$ ipython --no-banner

In [1]: import numpy as np

In [2]: import numpy.linalg as la

In [3]: np.set_printoptions(suppress=True, linewidth=160)

In [4]: def rnd(a):
   ...:     return np.round(a, 2) + 0
   ...: 

In [5]: feats = np.load("arr.npy")

In [6]: feats
Out[6]: 
array([[  4,   4,  -1,   3,   8,  -8, -10],
       [  4,  -4,  -3,  -4,   3,  -2,   2],
       [ -1,  -3, -10,   2,  -2,  -1,  -3],
       [  3,  -4,   2,  -2,   0,   6,   4],
       [  8,   3,  -2,   0,   8,  -4,   0],
       [ -8,  -2,  -1,   6,  -4,   8,  -5],
       [-10,   2,  -3,   4,   0,  -5,  -2]])

In [7]: w, evecs = la.eigh(feats)

In [8]: rnd(evecs.T @ feats @ evecs)
Out[8]: 
array([[-18.85,   0.  ,   0.  ,   0.  ,   0.  ,   0.  ,   0.  ],
       [  0.  , -11.27,   0.  ,   0.  ,   0.  ,   0.  ,   0.  ],
       [  0.  ,   0.  ,  -3.97,   0.  ,   0.  ,   0.  ,   0.  ],
       [  0.  ,   0.  ,   0.  ,   0.51,   0.  ,   0.  ,   0.  ],
       [  0.  ,   0.  ,   0.  ,   0.  ,   4.34,   0.  ,   0.  ],
       [  0.  ,   0.  ,   0.  ,   0.  ,   0.  ,   9.43,   0.  ],
       [  0.  ,   0.  ,   0.  ,   0.  ,   0.  ,   0.  ,  21.81]])

In [9]: rnd(la.eigvalsh(feats @ feats))
Out[9]: array([  0.26,  15.75,  18.8 ,  89.01, 126.91, 355.49, 475.77])

In [10]: print(rnd(la.svd(feats, compute_uv=False)))
[21.81 18.85 11.27  9.43  4.34  3.97  0.51]

In [11]: rnd(la.eigvalsh(feats + -1 * np.eye(7)))
Out[11]: array([-19.85, -12.27,  -4.97,  -0.49,   3.34,   8.43,  20.81])

In [12]: rnd(evecs.T @ evecs)
Out[12]: 
array([[1., 0., 0., 0., 0., 0., 0.],
       [0., 1., 0., 0., 0., 0., 0.],
       [0., 0., 1., 0., 0., 0., 0.],
       [0., 0., 0., 1., 0., 0., 0.],
       [0., 0., 0., 0., 1., 0., 0.],
       [0., 0., 0., 0., 0., 1., 0.],
       [0., 0., 0., 0., 0., 0., 1.]])

In [13]: print(np.unique(w.round(6) + 0, return_counts=True)[1])
[1 1 1 1 1 1 1]

In [14]: w.sum(), np.trace(feats)
Out[14]: (np.float64(2.0), np.int64(2))

In [15]: out = feats / la.norm(feats, axis=1, keepdims=True)

In [16]: G = out @ out.T

In [17]: rnd(la.norm(out, axis=1))
Out[17]: array([1., 1., 1., 1., 1., 1., 1.])

In [18]: print((G - 2 * np.eye(7)).round(6).argmax(axis=1))
[4 4 6 1 0 6 5]

In [19]: rnd(np.degrees(np.arccos(np.clip(G[0, 1], -1, 1))))
Out[19]: np.float64(85.54)

In [20]: x0 = np.array([2, 4, 3, 0, 1, 0, 0])

In [21]: feats * x0
Out[21]: 
array([[  8,  16,  -3,   0,   8,   0,   0],
       [  8, -16,  -9,   0,   3,   0,   0],
       [ -2, -12, -30,   0,  -2,   0,   0],
       [  6, -16,   6,   0,   0,   0,   0],
       [ 16,  12,  -6,   0,   8,   0,   0],
       [-16,  -8,  -3,   0,  -4,   0,   0],
       [-20,   8,  -9,   0,   0,   0,   0]])

In [22]: np.einsum("ij,j->i", feats, x0)
Out[22]: array([ 29, -14, -46,  -4,  30, -31, -21])

In [23]: la.norm(feats @ x0) <= la.norm(feats, 2) * la.norm(x0) + 1e-9
Out[23]: np.True_

In [24]: A = np.load("w.npy")

In [25]: A
Out[25]: 
array([[ 3,  3,  3,  3,  3,  3],
       [ 3,  6,  6,  6,  6,  6],
       [ 3,  6,  9,  9,  9,  9],
       [ 3,  6,  9, 12, 12, 12],
       [ 3,  6,  9, 12, 15, 15],
       [ 3,  6,  9, 12, 15, 18]])

In [26]: rng = np.random.default_rng(36717)

In [27]: lab = rng.permutation(6)

In [28]: lab
Out[28]: array([1, 0, 4, 5, 2, 3])

In [29]: out = A[lab][:, lab]

In [30]: np.diag(out)
Out[30]: array([ 6,  3, 15, 18,  9, 12])

In [31]: print(rnd(np.sort(np.abs(la.eigvals(out)))))
[ 0.8   0.96  1.34  2.32  5.96 51.62]

In [32]: rnd(la.det(out)), rnd(la.det(A[lab]))
Out[32]: (np.float64(729.0), np.float64(-729.0))

In [33]: print(out)
[[ 6  3  6  6  6  6]
 [ 3  3  3  3  3  3]
 [ 6  3 15 15  9 12]
 [ 6  3 15 18  9 12]
 [ 6  3  9  9  9  9]
 [ 6  3 12 12  9 12]]

In [34]: x0 = np.array([0, 2, 1, 1, 0, 1])

In [35]: la.norm(A @ x0) <= la.norm(A, 2) * la.norm(x0) + 1e-9
Out[35]: np.True_

In [36]: print(A @ x0)
[15 30 39 45 48 51]

In [37]: np.einsum("ij,j->i", A, x0)
Out[37]: array([15, 30, 39, 45, 48, 51])

In [38]: out = A[0, 0] * A[1:] - np.outer(A[1:, 0], A[0])

In [39]: out
Out[39]: 
array([[ 0,  9,  9,  9,  9,  9],
       [ 0,  9, 18, 18, 18, 18],
       [ 0,  9, 18, 27, 27, 27],
       [ 0,  9, 18, 27, 36, 36],
       [ 0,  9, 18, 27, 36, 45]])

In [40]: A[:, 0] / A[0, 0]
Out[40]: array([1., 1., 1., 1., 1., 1.])

In [41]: theta = rng.uniform(0, 2 * np.pi, 10)

In [42]: O, _ = la.qr(np.array([[1.2, 0.7], [-0.6, -0.3], [-2.4, -0.1], [0.8, 0.5]]))

In [43]: J = 3 * np.c_[np.cos(theta), np.sin(theta)] @ O.T

In [44]: rnd(J)
Out[44]: 
array([[ 1.01, -0.32,  2.69,  0.79],
       [-1.17,  0.59,  2.58, -0.77],
       [ 2.29, -0.95,  0.38,  1.65],
       [-2.29,  0.96, -0.27, -1.65],
       [-2.27,  0.98,  0.51, -1.62],
       [ 0.66, -0.39, -2.87,  0.4 ],
       [ 1.79, -0.83, -1.89,  1.24],
       [ 0.59, -0.14,  2.9 ,  0.5 ],
       [-2.22,  0.91, -0.8 , -1.61],
       [ 0.31, -0.25, -2.97,  0.15]])

In [45]: # looks like rank 2

In [46]: print(rnd(la.svd(J, compute_uv=False)))
[6.97 6.44 0.   0.  ]

In [47]: print(np.count_nonzero(J))
40

In [48]: la.matrix_rank(J)
Out[48]: np.int64(2)

In [49]: G = np.cov(J, rowvar=False)

In [50]: print(G.shape)
(4, 4)

In [51]: print(np.argsort(-J.std(axis=0).round(6), kind="stable"))
[2 0 3 1]

In [52]: rnd(np.corrcoef(J.T))
Out[52]: 
array([[ 1.  , -0.99, -0.08,  1.  ],
       [-0.99,  1.  ,  0.19, -0.99],
       [-0.08,  0.19,  1.  , -0.03],
       [ 1.  , -0.99, -0.03,  1.  ]])

In [53]: rnd(la.eigvalsh(G)[::-1])
Out[53]: array([5.37, 4.6 , 0.  , 0.  ])

In [54]: print(rnd(np.corrcoef(J[:, 0], J[:, 2])[0, 1]))
-0.08

In [55]: np.argwhere(np.triu(np.abs(np.corrcoef(J.T)) > 0.8, 1))
Out[55]: 
array([[0, 1],
       [0, 3],
       [1, 3]])
